>>> import numpy as np
>>> from numpy import linalg as LA
>>> np.set_printoptions(precision=2, suppress=True, linewidth=200, floatmode="fixed")
>>> rnd = lambda a: np.round(a, 2) + 0
>>> arr = np.array([[-2, 3, -2, 4, -2, -3],
...     [-3, -4, -4, -2, 1, -2],
...     [-1, -5, -4, 2, 5, -1],
...     [-1, 3, 5, 0, -4, -4],
...     [1, 5, -5, -5, 4, 4],
...     [2, -3, -1, -4, -5, -5],
...     [-3, 2, 3, -2, -5, 0],
...     [2, 4, -5, 0, 4, 3],
...     [5, -3, -3, 2, -1, 4]])
>>> arr[-1] = arr[0] + -3 * arr[1]
>>> arr
array([[-2,  3, -2,  4, -2, -3],
       [-3, -4, -4, -2,  1, -2],
       [-1, -5, -4,  2,  5, -1],
       [-1,  3,  5,  0, -4, -4],
       [ 1,  5, -5, -5,  4,  4],
       [ 2, -3, -1, -4, -5, -5],
       [-3,  2,  3, -2, -5,  0],
       [ 2,  4, -5,  0,  4,  3],
       [ 7, 15, 10, 10, -5,  3]])
>>> T = np.stack([arr, -3 * arr, arr[::-1]])
>>> rnd(LA.norm(T, axis=(1, 2)))
array([32.43, 97.30, 32.43])
>>> np.einsum("bij,cij->bc", T, T)
array([[ 1052, -3156,   156],
       [-3156,  9468,  -468],
       [  156,  -468,  1052]])
>>> T.shape
(3, 9, 6)
>>> LA.matrix_rank(T.reshape(3, -1))
np.int64(2)
>>> other = arr[0, 0] * arr[1:] - np.outer(arr[1:, 0], arr[0])
>>> other
array([[  0,  17,   2,  16,  -8,  -5],
       [  0,  13,   6,   0, -12,  -1],
       [  0,  -3, -12,   4,   6,   5],
       [  0, -13,  12,   6,  -6,  -5],
       [  0,   0,   6,   0,  14,  16],
       [  0,   5, -12,  16,   4,  -9],
       [  0, -14,  14,  -8,  -4,   0],
       [  0, -51,  -6, -48,  24,  15]])
>>> np.flatnonzero(~other.round(6).any(axis=1))
array([], dtype=int64)
>>> np.allclose(other[:-1].T @ LA.lstsq(other[:-1].T, other[-1])[0], other[-1])
True
>>> rnd(np.trace(LA.pinv(other) @ other))
np.float64(5.0)
>>> LA.lstsq(other[:-1].T, other[-1])[2]
np.int32(5)
>>> C2 = arr.T @ arr
>>> (arr @ arr.T).shape
(9, 9)
>>> np.trace(C2), (arr ** 2).sum()
(np.int64(1052), np.int64(1052))
>>> rnd(LA.eigvalsh(C2)[::-1])
array([632.51, 233.59,  94.03,  47.96,  35.74,   8.17])
>>> rnd(LA.svd(arr, compute_uv=False) ** 2)
array([632.51, 233.59,  94.03,  47.96,  35.74,   8.17])
>>> rng = np.random.default_rng(60)
>>> E = np.eye(5, dtype=int)[rng.permutation(5)]
>>> E
array([[0, 0, 0, 1, 0],
       [1, 0, 0, 0, 0],
       [0, 0, 0, 0, 1],
       [0, 0, 1, 0, 0],
       [0, 1, 0, 0, 0]])
>>> theta = np.radians(15)
>>> r_ = np.eye(5)
>>> r_[3, 3] = r_[2, 2] = np.cos(theta)
>>> r_[3, 2], r_[2, 3] = -np.sin(theta), np.sin(theta)
>>> rnd(r_)
array([[ 1.00,  0.00,  0.00,  0.00,  0.00],
       [ 0.00,  1.00,  0.00,  0.00,  0.00],
       [ 0.00,  0.00,  0.97,  0.26,  0.00],
       [ 0.00,  0.00, -0.26,  0.97,  0.00],
       [ 0.00,  0.00,  0.00,  0.00,  1.00]])
>>> other = E @ r_.T
>>> rnd(LA.svd(E, compute_uv=False)), rnd(LA.svd(other, compute_uv=False))
(array([1.00, 1.00, 1.00, 1.00, 1.00]), array([1.00, 1.00, 1.00, 1.00, 1.00]))
>>> other = E + rng.integers(-2, 3, (5, 1)) @ rng.integers(-2, 3, (1, 5))
>>> other
array([[-4,  0,  2, -3, -4],
       [ 5,  0, -2,  4,  4],
       [ 4,  0, -2,  4,  5],
       [ 4,  0, -1,  4,  4],
       [ 4,  1, -2,  4,  4]])
>>> LA.matrix_rank(other - E, tol=1e-8)
np.int64(1)
>>> other - E
array([[-4,  0,  2, -4, -4],
       [ 4,  0, -2,  4,  4],
       [ 4,  0, -2,  4,  4],
       [ 4,  0, -2,  4,  4],
       [ 4,  0, -2,  4,  4]])
>>> rnd(LA.svd(other - E, compute_uv=False))
array([16.12,  0.00,  0.00,  0.00,  0.00])
>>> np.abs(other - E).sum(axis=1)
array([14, 14, 14, 14, 14])
>>> x0 = np.array([3, -2, -3, 0, -2])
>>> rnd(LA.inv(E))
array([[0.00, 1.00, 0.00, 0.00, 0.00],
       [0.00, 0.00, 0.00, 0.00, 1.00],
       [0.00, 0.00, 0.00, 1.00, 0.00],
       [1.00, 0.00, 0.00, 0.00, 0.00],
       [0.00, 0.00, 1.00, 0.00, 0.00]])
>>> E.T @ (E @ x0)
array([ 3, -2, -3,  0, -2])
>>> rnd(np.abs(LA.eigvals(E)))
array([1.00, 1.00, 1.00, 1.00, 1.00])
>>> rnd(np.sort(np.abs(np.degrees(np.angle(LA.eigvals(E))))))
array([  0.00,  72.00,  72.00, 144.00, 144.00])
>>> U, sig, VT = LA.svd(E, full_matrices=False)
>>> sig / sig[0]
array([1.00, 1.00, 1.00, 1.00, 1.00])
>>> q, _ = LA.qr(np.array([[0.3, -0.2, 1.6, -0.7, -2.0, 0.7],
...     [0.2, 0.5, -1.8, -1.8, -0.5, -1.7],
...     [-0.5, 0.2, -0.6, -0.4, -1.6, -0.2],
...     [-1.3, -1.5, -0.5, -0.9, 0.1, 1.6],
...     [-0.6, -0.2, 0.1, -0.7, 1.0, -0.7],
...     [1.2, 0.7, -1.7, -0.7, -0.3, -0.1]]))
>>> K = 5 * q
>>> rnd(K)
array([[-0.76,  2.09, -2.21, -3.61,  1.43,  0.30],
       [-0.51, -1.75,  2.45, -2.85, -0.55, -2.69],
       [ 1.27, -2.83,  0.26, -0.55,  3.48,  1.71],
       [ 3.30,  2.70,  2.49, -0.38,  0.66,  0.16],
       [ 1.52, -1.20, -0.34, -1.83, -3.17,  2.78],
       [-3.05,  0.91,  2.78, -0.18,  0.32,  2.64]])
>>> other = K / LA.norm(K, axis=1, keepdims=True)
>>> C2 = other @ other.T
>>> np.argwhere(np.triu(np.abs(C2) > 0.95, 1))
array([], shape=(0, 2), dtype=int64)
>>> rnd(C2)
array([[1.00, 0.00, 0.00, 0.00, 0.00, 0.00],
       [0.00, 1.00, 0.00, 0.00, 0.00, 0.00],
       [0.00, 0.00, 1.00, 0.00, 0.00, 0.00],
       [0.00, 0.00, 0.00, 1.00, 0.00, 0.00],
       [0.00, 0.00, 0.00, 0.00, 1.00, 0.00],
       [0.00, 0.00, 0.00, 0.00, 0.00, 1.00]])
>>> rnd(LA.norm(other, axis=1))
array([1.00, 1.00, 1.00, 1.00, 1.00, 1.00])
>>> rnd(np.degrees(np.arccos(np.clip(C2[0, 5], -1, 1))))
np.float64(90.0)
>>> (np.abs(C2) > 0.9).astype(int)
array([[1, 0, 0, 0, 0, 0],
       [0, 1, 0, 0, 0, 0],
       [0, 0, 1, 0, 0, 0],
       [0, 0, 0, 1, 0, 0],
       [0, 0, 0, 0, 1, 0],
       [0, 0, 0, 0, 0, 1]])
>>> rnd(C2[0])
array([1.00, 0.00, 0.00, 0.00, 0.00, 0.00])
>>> lab = rng.permutation(6)
>>> lab
array([1, 3, 2, 5, 4, 0])
>>> other = K[lab][:, lab]
>>> rnd(np.trace(other))
np.float64(-3.16)
>>> rnd(np.diag(other))
array([-1.75, -0.38,  0.26,  2.64, -3.17, -0.76])
>>> rnd(LA.det(other)), rnd(LA.det(K[lab]))
(np.float64(-15625.0), np.float64(15625.0))
>>> m1 = np.load("test15.npy")
>>> m1
array([[ -1.12,  13.25, -12.38,  29.32,  -7.37,  -8.61, -11.32,  -5.37,  29.31],
       [ -3.32,  13.04, -12.77,  26.83,  -9.65,  -6.65, -11.98,  -7.47,  27.62],
       [ -0.05,  13.67, -12.07,  29.09,  -8.21,  -6.90, -12.54,  -6.23,  26.02],
       [ -0.55,  11.58, -13.43,  28.69,  -7.09,  -7.42, -13.59,  -6.51,  27.88],
       [  6.40,  -7.54,   1.69,   0.17,  -4.79,   6.78, -28.86,   4.68,  -4.95],
       [  3.15,  -8.12,   4.56,  12.99,  -0.96,  -1.83,  -9.70,  18.49,  22.76],
       [  4.67,  -7.43,   3.44,  12.22,   1.01,  -6.07, -10.06,  19.76,  21.95],
       [  2.57,  -5.68,   5.27,  14.78,  -0.73,  -3.95, -10.75,  18.25,  21.16],
       [ -1.10,  11.41, -11.66,  28.99,  -8.39,  -7.01, -11.28,  -6.07,  28.93],
       [  5.82,  -5.45,   1.11,  -2.07,  -6.07,   8.34, -31.18,   5.38,  -4.41],
       [ -2.44,  11.87, -13.43,  27.78,  -7.72,  -5.55, -12.53,  -6.38,  28.04],
       [  4.61,  -5.71,   4.08,  13.60,   0.74,  -2.82,  -7.51,  19.51,  23.27],
       [  4.37,  -7.72,   3.74,  13.68,   1.13,  -3.27,  -8.44,  19.51,  21.18],
       [  2.99,  -5.75,   6.00,  13.46,   0.30,  -3.71,  -8.64,  20.13,  21.81],
       [  3.81,  -6.69,  -1.65,  -1.30,  -4.88,   6.34, -27.72,   5.16,  -2.49],
       [  3.73,  -8.09,   6.15,  11.61,  -1.38,  -1.78,  -8.55,  21.83,  21.47],
       [ -0.74,  13.06, -13.02,  29.15,  -8.77,  -7.37, -11.10,  -5.50,  29.39],
       [  3.01,  -8.74,   4.40,  13.70,  -0.05,  -1.77, -10.10,  19.76,  22.00],
       [ -1.26,  12.41, -10.82,  30.47,  -6.33,  -7.16, -12.31,  -5.95,  27.44],
       [  3.52,  -6.27,  -0.37,  -1.23,  -5.95,   8.59, -30.44,   5.17,  -2.81],
       [  4.21,  -8.55,   1.89,   0.43,  -4.21,   7.91, -27.77,   6.21,  -2.93],
       [ -2.94,  14.08, -14.04,  31.76,  -8.38,  -7.87, -11.42,  -6.59,  28.67],
       [  3.56,  -7.50,   5.07,  12.99,   0.34,  -4.27,  -6.96,  21.17,  22.55],
       [ -1.74,  10.80, -13.41,  28.25,  -8.37,  -7.36, -10.83,  -7.95,  28.20],
       [  0.12,  13.93, -11.96,  29.44,  -7.86,  -7.62, -11.88,  -4.81,  26.88],
       [  4.50,  -9.15,   2.58,  13.79,  -0.31,  -3.34,  -8.98,  21.58,  20.68],
       [ -3.32,  12.32, -13.81,  27.38,  -7.26,  -7.53, -13.58,  -6.70,  27.67],
       [  0.02,  13.41, -14.24,  28.07,  -8.32,  -7.77, -11.19,  -8.00,  27.48],
       [  2.23,  -5.77,   5.13,  12.35,   0.12,  -2.30,  -7.87,  19.36,  22.14],
       [ -0.70,  13.83, -13.91,  29.19,  -8.44,  -7.31, -12.72,  -7.26,  28.23],
       [ -0.90,  12.42, -14.33,  29.19,  -7.23,  -6.63, -12.00,  -6.58,  27.59],
       [  5.13,  -6.55,  -0.76,  -1.75,  -4.21,   8.29, -27.89,   5.18,  -3.18],
       [  3.75,  -6.05,  -2.62,  -3.87,  -6.55,   7.85, -27.82,   5.87,  -3.73],
       [  5.22,  -7.04,  -1.24,  -0.09,  -6.31,   6.98, -29.97,   4.72,  -3.60],
       [  3.99,  -7.02,   3.31,  12.97,   2.46,  -4.15, -10.11,  21.51,  19.93],
       [ -1.51,  13.40, -12.61,  31.41,  -6.98,  -4.75, -10.13,  -6.36,  27.53],
       [  3.74,  -7.70,  -1.26,  -1.04,  -7.82,   8.46, -28.04,   4.76,  -3.87],
       [  2.69,  -6.02,   4.60,  11.70,   0.13,  -4.05,  -8.54,  17.80,  21.67],
       [  5.30,  -6.07,  -0.13,   0.31,  -5.89,   6.62, -28.51,   5.26,  -4.73],
       [  3.85,  -6.81,   4.40,  12.31,  -0.18,  -0.86,  -9.40,  19.19,  21.26],
       [  5.19,  -5.47,   1.35,  -1.53,  -5.03,   6.59, -28.51,   5.43,  -3.54],
       [  4.86,  -6.47,   3.81,  14.13,  -0.35,  -3.62,  -9.97,  19.39,  20.60]])
>>> U, sig = LA.svd(m1)
Traceback (most recent call last):
  File "<python-input-65>", line 1, in <module>
    U, sig = LA.svd(m1)
    ^^^^^^
ValueError: too many values to unpack (expected 2)
>>> U, sig, VT = LA.svd(m1, full_matrices=False)
>>> rnd(VT @ VT.T)
array([[1.00, 0.00, 0.00, 0.00, 0.00, 0.00, 0.00, 0.00, 0.00],
       [0.00, 1.00, 0.00, 0.00, 0.00, 0.00, 0.00, 0.00, 0.00],
       [0.00, 0.00, 1.00, 0.00, 0.00, 0.00, 0.00, 0.00, 0.00],
       [0.00, 0.00, 0.00, 1.00, 0.00, 0.00, 0.00, 0.00, 0.00],
       [0.00, 0.00, 0.00, 0.00, 1.00, 0.00, 0.00, 0.00, 0.00],
       [0.00, 0.00, 0.00, 0.00, 0.00, 1.00, 0.00, 0.00, 0.00],
       [0.00, 0.00, 0.00, 0.00, 0.00, 0.00, 1.00, 0.00, 0.00],
       [0.00, 0.00, 0.00, 0.00, 0.00, 0.00, 0.00, 1.00, 0.00],
       [0.00, 0.00, 0.00, 0.00, 0.00, 0.00, 0.00, 0.00, 1.00]])
>>> np.allclose(U * sig @ VT, m1)
True
>>> rnd(U.T @ U)
array([[1.00, 0.00, 0.00, 0.00, 0.00, 0.00, 0.00, 0.00, 0.00],
       [0.00, 1.00, 0.00, 0.00, 0.00, 0.00, 0.00, 0.00, 0.00],
       [0.00, 0.00, 1.00, 0.00, 0.00, 0.00, 0.00, 0.00, 0.00],
       [0.00, 0.00, 0.00, 1.00, 0.00, 0.00, 0.00, 0.00, 0.00],
       [0.00, 0.00, 0.00, 0.00, 1.00, 0.00, 0.00, 0.00, 0.00],
       [0.00, 0.00, 0.00, 0.00, 0.00, 1.00, 0.00, 0.00, 0.00],
       [0.00, 0.00, 0.00, 0.00, 0.00, 0.00, 1.00, 0.00, 0.00],
       [0.00, 0.00, 0.00, 0.00, 0.00, 0.00, 0.00, 1.00, 0.00],
       [0.00, 0.00, 0.00, 0.00, 0.00, 0.00, 0.00, 0.00, 1.00]])
>>> rnd(U.T @ m1 @ VT.T)
array([[207.54,   0.00,   0.00,   0.00,   0.00,   0.00,   0.00,   0.00,   0.00],
       [  0.00, 119.62,   0.00,   0.00,   0.00,   0.00,   0.00,   0.00,   0.00],
       [  0.00,   0.00,  90.64,   0.00,   0.00,   0.00,   0.00,   0.00,   0.00],
       [  0.00,   0.00,   0.00,   8.50,   0.00,   0.00,   0.00,   0.00,   0.00],
       [  0.00,   0.00,   0.00,   0.00,   7.42,   0.00,   0.00,   0.00,   0.00],
       [  0.00,   0.00,   0.00,   0.00,   0.00,   6.44,   0.00,   0.00,   0.00],
       [  0.00,   0.00,   0.00,   0.00,   0.00,   0.00,   5.49,   0.00,   0.00],
       [  0.00,   0.00,   0.00,   0.00,   0.00,   0.00,   0.00,   5.05,   0.00],
       [  0.00,   0.00,   0.00,   0.00,   0.00,   0.00,   0.00,   0.00,   4.51]])
>>> rnd(np.abs(VT[0]))
array([0.02, 0.15, 0.18, 0.61, 0.14, 0.14, 0.32, 0.07, 0.66])
>>> rnd(sig / sig[0])
array([1.00, 0.58, 0.44, 0.04, 0.04, 0.03, 0.03, 0.02, 0.02])
>>> rnd(np.sqrt((sig ** 2).sum())), rnd(LA.norm(m1))
(np.float64(256.6), np.float64(256.6))
